>>> import numpy as np
>>> from numpy import linalg as LA
>>> np.set_printoptions(suppress=True, linewidth=140)
>>> th = np.deg2rad(180)
>>> W0 = np.eye(5)
>>> W0[np.ix_([3, 0], [3, 0])] = [[np.cos(th), -np.sin(th)], [np.sin(th), np.cos(th)]]
>>> W0.round(4) + 0
array([[-1.,  0.,  0.,  0.,  0.],
       [ 0.,  1.,  0.,  0.,  0.],
       [ 0.,  0.,  1.,  0.,  0.],
       [ 0.,  0.,  0., -1.,  0.],
       [ 0.,  0.,  0.,  0.,  1.]])
>>> O, _ = LA.qr(np.array([[-0.1, 1.0, -1.6, 1.3, 2.4],
...     [-0.3, -0.5, 0.5, -0.3, 1.6],
...     [-1.3, 1.3, -0.9, 0.0, -0.5],
...     [-0.5, 0.8, 0.1, 0.9, 1.4],
...     [-0.1, 0.6, 0.3, -1.1, 0.3]]))
>>> vals = np.array([-1, -3, -2, 5, -5])
>>> mat = O @ np.diag(vals) @ O.T
>>> mat.round(4)
array([[-2.9774, -0.5759,  0.2105,  0.4366, -1.2143],
       [-0.5759, -4.044 ,  0.6459,  0.4354, -0.8658],
       [ 0.2105,  0.6459, -0.8488, -1.1127,  1.449 ],
       [ 0.4366,  0.4354, -1.1127,  2.1732, -3.1444],
       [-1.2143, -0.8658,  1.449 , -3.1444, -0.303 ]])
>>> # symmetric
>>> vals, evecs = LA.eig(mat)
>>> np.round(mat @ evecs[:, 0] - vals[0] * evecs[:, 0], 4) + 0
array([0., 0., 0., 0., 0.])
>>> np.round(np.sort(LA.eigvals(mat.T)), 4)
array([-5., -3., -2., -1.,  5.])
>>> vals.round(4)
array([ 5., -5., -3., -2., -1.])
>>> out = LA.inv(mat)
>>> (np.abs(out) > 1e-9).astype(int)
array([[1, 1, 1, 1, 1],
       [1, 1, 1, 1, 1],
       [1, 1, 1, 1, 1],
       [1, 1, 1, 1, 1],
       [1, 1, 1, 1, 1]])
>>> np.round(LA.cond(mat), 4)
np.float64(5.0)
>>> np.round(LA.slogdet(mat)[0], 4)
np.float64(1.0)
>>> O = mat.astype(float).copy()
>>> for j in range(5):
...     O[:, j] -= O[:, :j] @ (O[:, :j].T @ O[:, j])
...     O[:, j] /= LA.norm(O[:, j])
... 
>>> np.round(O.T @ O, 4) + 0
array([[1., 0., 0., 0., 0.],
       [0., 1., 0., 0., 0.],
       [0., 0., 1., 0., 0.],
       [0., 0., 0., 1., 0.],
       [0., 0., 0., 0., 1.]])
>>> th = np.radians(36)
>>> R = np.eye(5)
>>> R[2, 2] = R[1, 1] = np.cos(th)
>>> R[2, 1], R[1, 2] = -np.sin(th), np.sin(th)
>>> R.round(4)
array([[ 1.    ,  0.    ,  0.    ,  0.    ,  0.    ],
       [ 0.    ,  0.809 ,  0.5878,  0.    ,  0.    ],
       [ 0.    , -0.5878,  0.809 ,  0.    ,  0.    ],
       [ 0.    ,  0.    ,  0.    ,  1.    ,  0.    ],
       [ 0.    ,  0.    ,  0.    ,  0.    ,  1.    ]])
>>> out = mat @ R.T
>>> np.round(LA.svd(mat, compute_uv=False), 4), np.round(LA.svd(out, compute_uv=False), 4)
(array([5., 5., 3., 2., 1.]), array([5., 5., 3., 2., 1.]))
>>> np.round(LA.det(R), 4), np.round(np.trace(R), 4)
(np.float64(1.0), np.float64(4.618))
>>> F = np.array([[3, 0, 0, 0], [-3, 1, 0, 0], [-3, -1, -3, 0], [-1, -3, -3, -2]])
>>> # triangular, det is the product of the diagonal
>>> round(LA.det(2 * F), 4), round(float(LA.det(F)), 4)
(np.float64(288.0), 18.0)
>>> np.round(LA.eigvals(F).sum().real, 4)
np.float64(-1.0)
>>> np.poly(F)
array([  1.,   1., -11.,  -9.,  18.])
>>> np.kron(np.eye(2, dtype=int), F)
array([[ 3,  0,  0,  0,  0,  0,  0,  0],
       [-3,  1,  0,  0,  0,  0,  0,  0],
       [-3, -1, -3,  0,  0,  0,  0,  0],
       [-1, -3, -3, -2,  0,  0,  0,  0],
       [ 0,  0,  0,  0,  3,  0,  0,  0],
       [ 0,  0,  0,  0, -3,  1,  0,  0],
       [ 0,  0,  0,  0, -3, -1, -3,  0],
       [ 0,  0,  0,  0, -1, -3, -3, -2]])
>>> np.round(LA.det(F[::-1]), 4)
np.float64(18.0)
>>> np.round(LA.eigvals(F), 4)
array([-2., -3.,  1.,  3.])
>>> out = np.array([[2, -4], [1, 5], [-7, 1], [-7, 2]])
>>> np.einsum("ik,kj->ij", F, out)
array([[  6, -12],
       [ -5,  17],
       [ 14,   4],
       [ 30, -18]])
>>> np.einsum("ik,kj->ji", F, out)
array([[  6,  -5,  14,  30],
       [-12,  17,   4, -18]])
>>> np.vstack([F, out.T]).shape
(6, 4)
>>> F @ out
array([[  6, -12],
       [ -5,  17],
       [ 14,   4],
       [ 30, -18]])
>>> out.T @ F.T
array([[  6,  -5,  14,  30],
       [-12,  17,   4, -18]])
>>> out = LA.inv(F)
>>> (np.abs(out) > 1e-9).astype(int)
array([[1, 0, 0, 0],
       [1, 1, 0, 0],
       [1, 1, 1, 0],
       [1, 1, 1, 1]])
>>> out.round(4) + 0
array([[ 0.3333,  0.    ,  0.    ,  0.    ],
       [ 1.    ,  1.    ,  0.    ,  0.    ],
       [-0.6667, -0.3333, -0.3333,  0.    ],
       [-0.6667, -1.    ,  0.5   , -0.5   ]])
>>> vals, evecs = LA.eig(F)
>>> np.round(np.sort(LA.eigvals(F @ F)), 4)
array([1., 4., 9., 9.])
>>> np.round(np.sort(LA.eigvals(F.T)), 4)
array([-3., -2.,  1.,  3.])
>>> F @ F
array([[  9,   0,   0,   0],
       [-12,   1,   0,   0],
       [  3,   2,   9,   0],
       [ 17,   6,  15,   4]])
>>> LA.determinant(F)
Traceback (most recent call last):
  File "<python-input-52>", line 1, in <module>
    LA.determinant(F)
    ^^^^^^^^^^^^^^
AttributeError: module 'numpy.linalg' has no attribute 'determinant'
>>> np.round(LA.det(F), 4)
np.float64(18.0)
>>> LA.matrix_power(F, 2)
array([[  9,   0,   0,   0],
       [-12,   1,   0,   0],
       [  3,   2,   9,   0],
       [ 17,   6,  15,   4]])
>>> round(float(np.abs(LA.eigvals(F)).max()), 4)
3.0
>>> np.allclose(F @ F.T, F.T @ F)
False
>>> X = -1 * np.eye(4) + np.eye(4, k=1)
>>> X
array([[-1.,  1.,  0.,  0.],
       [ 0., -1.,  1.,  0.],
       [ 0.,  0., -1.,  1.],
       [ 0.,  0.,  0., -1.]])
>>> O, evecs = LA.qr(X[:, :1])[0], LA.qr(X[:, 1:])[0]
>>> sv = LA.svd(O.T @ evecs, compute_uv=False)
>>> np.round(np.degrees(np.arccos(sv.clip(0, 1))), 4)
array([30.])
>>> sv.round(4)
array([0.866])
>>> (sv > 0.9).sum()
np.int64(0)
>>> rng = np.random.default_rng(994664)
>>> labels = rng.permutation(4)
>>> out = X[:, labels] * rng.choice([-1, 1], 4)
>>> out
array([[-0.,  1., -1.,  0.],
       [-0., -0.,  1.,  1.],
       [-1., -0., -0., -1.],
       [ 1., -0., -0.,  0.]])
>>> left, _, Vt = LA.svd(X.T @ out)
>>> np.round(left @ Vt, 4) + 0
array([[ 0., -1.,  0.,  0.],
       [ 0.,  0., -1.,  0.],
       [ 0.,  0.,  0.,  1.],
       [-1.,  0.,  0.,  0.]])
>>> np.round(LA.lstsq(X, out)[0], 4) + 0
array([[ 0., -1.,  0.,  0.],
       [ 0.,  0., -1.,  0.],
       [ 0.,  0.,  0.,  1.],
       [-1.,  0.,  0.,  0.]])
>>> x = np.array([3, 0, 2, -3])
>>> target = X @ x
>>> target
array([-3.,  2., -5.,  3.])
>>> np.round(LA.solve(X, 3 * target), 4)
array([ 9., -0.,  6., -9.])
>>> np.round(LA.solve(X, target), 4)
array([ 3., -0.,  2., -3.])
